$ python3 -q
>>> import numpy as np
>>> from numpy import linalg as LA
>>> np.set_printoptions(precision=2, suppress=True, linewidth=100)
>>> rd = lambda a: np.round(a, 2) + 0
>>> mat = np.array([[4, 5, 6, 7], [8, 9, 10, 11], [12, 13, 14, 15], [16, 17, 18, 19]])
>>> mat
array([[ 4,  5,  6,  7],
       [ 8,  9, 10, 11],
       [12, 13, 14, 15],
       [16, 17, 18, 19]])
>>> # looks like rank 2
>>> U, sig, VT = LA.svd(mat, full_matrices=False)
>>> rd(sig)
array([49.53,  1.62,  0.  ,  0.  ])
>>> U.shape, sig.shape, VT.shape
((4, 4), (4,), (4, 4))
>>> rd(VT @ VT.T)
array([[1., 0., 0., 0.],
       [0., 1., 0., 0.],
       [0., 0., 1., 0.],
       [0., 0., 0., 1.]])
>>> rd(U.T @ U)
array([[1., 0., 0., 0.],
       [0., 1., 0., 0.],
       [0., 0., 1., 0.],
       [0., 0., 0., 1.]])
>>> rd(np.sqrt((sig ** 2).sum())), rd(LA.norm(mat))
(np.float64(49.56), np.float64(49.56))
>>> rd(LA.norm(mat[3], 1)), rd(LA.norm(mat[3], np.inf))
(np.float64(70.0), np.float64(19.0))
>>> rd(LA.norm(mat, "nuc"))
np.float64(51.15)
>>> rd(LA.norm(mat, 1)), rd(LA.norm(mat, np.inf))
(np.float64(52.0), np.float64(70.0))
>>> rd(LA.norm(mat, 2))
np.float64(49.53)
>>> U, sig, VT = LA.svd(mat)
>>> vecs = VT[:(sig > 1e-8).sum()]
>>> rng = np.random.default_rng(84)
>>> x0 = mat[0] + 3 * mat[2] + rng.integers(2) * np.eye(4)[2]
>>> x0
array([40., 44., 49., 52.])
>>> rd(np.diag(vecs.T @ vecs))
array([0.7, 0.3, 0.3, 0.7])
